In [1]: import numpy as np

In [2]: import numpy.linalg as la

In [3]: np.set_printoptions(precision=2, suppress=True, linewidth=160, sign=" ")

In [4]: def rnd(a):
   ...:     return np.round(a, 2) + 0
   ...: 

In [5]: M = np.load("dump.npy")

In [6]: rnd(M)
Out[6]: 
array([[-0.85, -0.08, -0.52,  0.05],
       [ 0.  , -0.64,  0.02, -0.77],
       [ 0.11, -0.77, -0.02,  0.63],
       [-0.51, -0.05,  0.86,  0.06]])

In [7]: # keeps lengths

In [8]: blk = np.stack([M, 4 * M, M[::-1]])

In [9]: rnd(la.norm(blk, axis=(1, 2)))
Out[9]: array([ 2.,  8.,  2.])

In [10]: rnd(la.det(M))
Out[10]: np.float64(-1.0)

In [11]: la.determinant(M)
Traceback (most recent call last):
  Cell In[11], line 1
    la.determinant(M)
AttributeError: module 'numpy.linalg' has no attribute 'determinant'


In [12]: rnd((M + M.T) / 2)
Out[12]: 
array([[-0.85, -0.04, -0.2 , -0.23],
       [-0.04, -0.64, -0.37, -0.41],
       [-0.2 , -0.37, -0.02,  0.74],
       [-0.23, -0.41,  0.74,  0.06]])

In [13]: rnd((M - M.T) / 2)
Out[13]: 
array([[ 0.  , -0.04, -0.31,  0.28],
       [ 0.04,  0.  ,  0.39, -0.36],
       [ 0.31, -0.39,  0.  , -0.11],
       [-0.28,  0.36,  0.11,  0.  ]])

In [14]: np.allclose(M, M.T)
Out[14]: False

In [15]: rnd(np.abs(la.eigvals(M)).max())
Out[15]: np.float64(1.0)

In [16]: rnd(M @ M)
Out[16]: 
array([[ 0.64,  0.51,  0.49, -0.31],
       [ 0.4 ,  0.42, -0.67,  0.46],
       [-0.42,  0.46,  0.47,  0.62],
       [ 0.5 , -0.59,  0.3 ,  0.55]])

In [17]: rng = np.random.default_rng(157)

In [18]: lab = rng.permutation(4)

In [19]: lab
Out[19]: array([ 0,  1,  2,  3])

In [20]: M2 = M[lab][:, lab]

In [21]: rnd(M2)
Out[21]: 
array([[-0.85, -0.08, -0.52,  0.05],
       [ 0.  , -0.64,  0.02, -0.77],
       [ 0.11, -0.77, -0.02,  0.63],
       [-0.51, -0.05,  0.86,  0.06]])

In [22]: rnd(np.sort(np.abs(la.eigvals(M2))))
Out[22]: array([ 1.,  1.,  1.,  1.])

In [23]: rnd(la.det(M2)), rnd(la.det(M[lab]))
Out[23]: (np.float64(-1.0), np.float64(-1.0))

In [24]: np.allclose(M2, M)
Out[24]: True

In [25]: vec = np.array([0, 1, 1, 0])

In [26]: rnd(la.det(M))
Out[26]: np.float64(-1.0)

In [27]: rnd(M.T @ (M @ vec))
Out[27]: array([ 0.,  1.,  1.,  0.])

In [28]: rnd(np.sort(np.abs(np.degrees(np.angle(la.eigvals(M))))))
Out[28]: array([   0.  ,  136.23,  136.23,  180.  ])

In [29]: rnd(la.inv(M))
Out[29]: 
array([[-0.85,  0.  ,  0.11, -0.51],
       [-0.08, -0.64, -0.77, -0.05],
       [-0.52,  0.02, -0.02,  0.86],
       [ 0.05, -0.77,  0.63,  0.06]])

In [30]: rnd(la.norm(vec)), rnd(la.norm(M @ vec))
Out[30]: (np.float64(1.41), np.float64(1.41))

In [31]: M2 = np.array([[-1, -1, 1], [0, 0, 0], [0, -2, -1], [-1, 2, -1]])

In [32]: rnd(np.einsum("ik,kj->ij", M, M2))
Out[32]: 
array([[ 0.8 ,  1.98, -0.38],
       [ 0.77, -1.59,  0.75],
       [-0.74,  1.18, -0.5 ],
       [ 0.45, -1.08, -1.43]])

In [33]: la.matrix_rank(M @ M2)
Out[33]: np.int64(3)
